>>> import numpy as np
>>> np.set_printoptions(precision=3, suppress=True, linewidth=100, floatmode="fixed")
>>> def tidy(a):
...     return np.round(a, 3) + 0
... 
>>> arr = np.tril(np.array([[-1, -3, -5, -2, 0],
...     [4, -4, 2, 4, 4],
...     [-2, -4, 4, -3, 5],
...     [0, 0, 3, -3, -1],
...     [0, -4, 0, 1, 2]]), -1) + np.eye(5, dtype=int)
>>> print(arr)
[[ 1  0  0  0  0]
 [ 4  1  0  0  0]
 [-2 -4  1  0  0]
 [ 0  0  3  1  0]
 [ 0 -4  0  1  1]]
>>> print(tidy(np.linalg.det(arr.T)))
1.0
>>> print(np.einsum("ii->", arr))
5
>>> print(np.kron(np.eye(2, dtype=int), arr))
[[ 1  0  0  0  0  0  0  0  0  0]
 [ 4  1  0  0  0  0  0  0  0  0]
 [-2 -4  1  0  0  0  0  0  0  0]
 [ 0  0  3  1  0  0  0  0  0  0]
 [ 0 -4  0  1  1  0  0  0  0  0]
 [ 0  0  0  0  0  1  0  0  0  0]
 [ 0  0  0  0  0  4  1  0  0  0]
 [ 0  0  0  0  0 -2 -4  1  0  0]
 [ 0  0  0  0  0  0  0  3  1  0]
 [ 0  0  0  0  0  0 -4  0  1  1]]
>>> print(tidy(np.linalg.det(arr[::-1])))
1.0
>>> print(np.einsum("ij,ji->", arr, arr))
5
>>> print(tidy(np.linalg.eigvals(arr).sum().real))
5.0
>>> rng = np.random.default_rng(2835)
>>> labels = rng.permutation(5)
>>> A2 = arr[:, labels] * rng.choice([-1, 1], 5)
>>> print(A2)
[[ 0  0  1  0  0]
 [ 0  0  4  0 -1]
 [ 0  1 -2  0  4]
 [ 0  3  0 -1  0]
 [-1  0  0 -1  4]]
>>> Uu, _, Vt = np.linalg.svd(arr.T @ A2)
>>> print(tidy(np.linalg.lstsq(arr, A2)[0]))
[[ 0.000  0.000  1.000  0.000  0.000]
 [ 0.000  0.000  0.000  0.000 -1.000]
 [ 0.000  1.000  0.000  0.000  0.000]
 [ 0.000  0.000  0.000 -1.000  0.000]
 [-1.000  0.000  0.000  0.000  0.000]]
>>> print(tidy(Uu @ Vt))
[[ 0.000  0.000  1.000  0.000  0.000]
 [ 0.000  0.000  0.000  0.000 -1.000]
 [ 0.000  1.000  0.000  0.000  0.000]
 [ 0.000  0.000  0.000 -1.000  0.000]
 [-1.000  0.000  0.000  0.000  0.000]]
>>> print(labels)
[4 2 0 3 1]
>>> print(tidy(np.linalg.norm(arr, 2)))
6.459
>>> print(tidy(np.linalg.norm(arr, 1)), tidy(np.linalg.norm(arr, np.inf)))
9.0 7.0
>>> print(tidy(np.linalg.norm(arr[3], 1)), tidy(np.linalg.norm(arr[3], np.inf)))
4.0 3.0
>>> print(tidy(np.linalg.norm(arr[3] - arr[2])))
5.0
>>> print(arr[3] @ arr[2])
3
>>> print(tidy(np.linalg.norm(arr) ** 2 / np.linalg.norm(arr, 2) ** 2))
1.606
>>> q, evecs = np.linalg.qr(arr[:, :2])[0], np.linalg.qr(arr[:, 2:])[0]
>>> sig = np.linalg.svd(q.T @ evecs, compute_uv=False)
>>> print(tidy(np.degrees(np.arccos(sig.clip(0, 1)))))
[ 2.603 70.014]
>>> print(tidy(np.linalg.norm(q @ q.T - evecs @ evecs.T, 2)))
1.0
>>> print((sig > 0.9).sum())
1
>>> u = np.array([-3, -5])
>>> print(np.cross(arr[0, :3], arr[3, :3]))
[ 0 -3  0]
>>> print(np.array([np.convolve(row, u, "same") for row in arr]))
[[ -3  -5   0   0   0]
 [-12 -23  -5   0   0]
 [  6  22  17  -5   0]
 [  0   0  -9 -18  -5]
 [  0  12  20  -3  -8]]
>>> J = np.load("dump.npy")
>>> print(J)
[[ 0.800 -1.400 -0.900 -1.800]
 [-1.200 -0.700 -0.400 -0.800]
 [-0.700 -1.900  2.400  0.000]]
>>> print(tidy(np.linalg.norm(J[1] - J[0])))
2.396
>>> print(np.linalg.norm(J, axis=1).argmax())
2
>>> print(tidy(np.linalg.norm(J, axis=0)))
[1.603 2.462 2.594 1.970]
>>> print(tidy(J[1] @ J[0]))
1.82
>>> print(tidy(np.linalg.norm(J) ** 2 / np.linalg.norm(J, 2) ** 2))
1.909
>>> print(tidy(np.linalg.norm(J, 2)))
3.175
>>> print(tidy(np.linalg.norm(J, "nuc")))
7.239
>>> print(tidy(np.linalg.norm(J[1], 1)), tidy(np.linalg.norm(J[1], np.inf)))
3.1 1.2
>>> print(tidy(J.mean(axis=0)))
[-0.367 -1.333  0.367 -0.867]
>>> print(np.abs(J).max())
2.4
>>> u, r1 = J[0], J[1]
>>> print(tidy(u @ r1))
1.82
>>> pr = (u @ r1) / (u @ u) * u
>>> print(tidy(pr))
[ 0.219 -0.383 -0.246 -0.493]
>>> theta = np.radians(72)
>>> R = np.eye(4)
>>> R[1, 1] = R[2, 2] = np.cos(theta)
>>> R[1, 2], R[2, 1] = -np.sin(theta), np.sin(theta)
>>> print(tidy(R))
[[ 1.000  0.000  0.000  0.000]
 [ 0.000  0.309 -0.951  0.000]
 [ 0.000  0.951  0.309  0.000]
 [ 0.000  0.000  0.000  1.000]]
>>> A2 = J @ R.T
>>> print(tidy(np.abs(A2 - J).max(axis=0)))
[0.000 1.823 3.465 0.000]
>>> print(np.allclose(np.linalg.norm(J, axis=1), np.linalg.norm(A2, axis=1)))
True
>>> print(tidy(np.linalg.svd(J, compute_uv=False)), tidy(np.linalg.svd(A2, compute_uv=False)))
[3.175 2.704 1.360] [3.175 2.704 1.360]
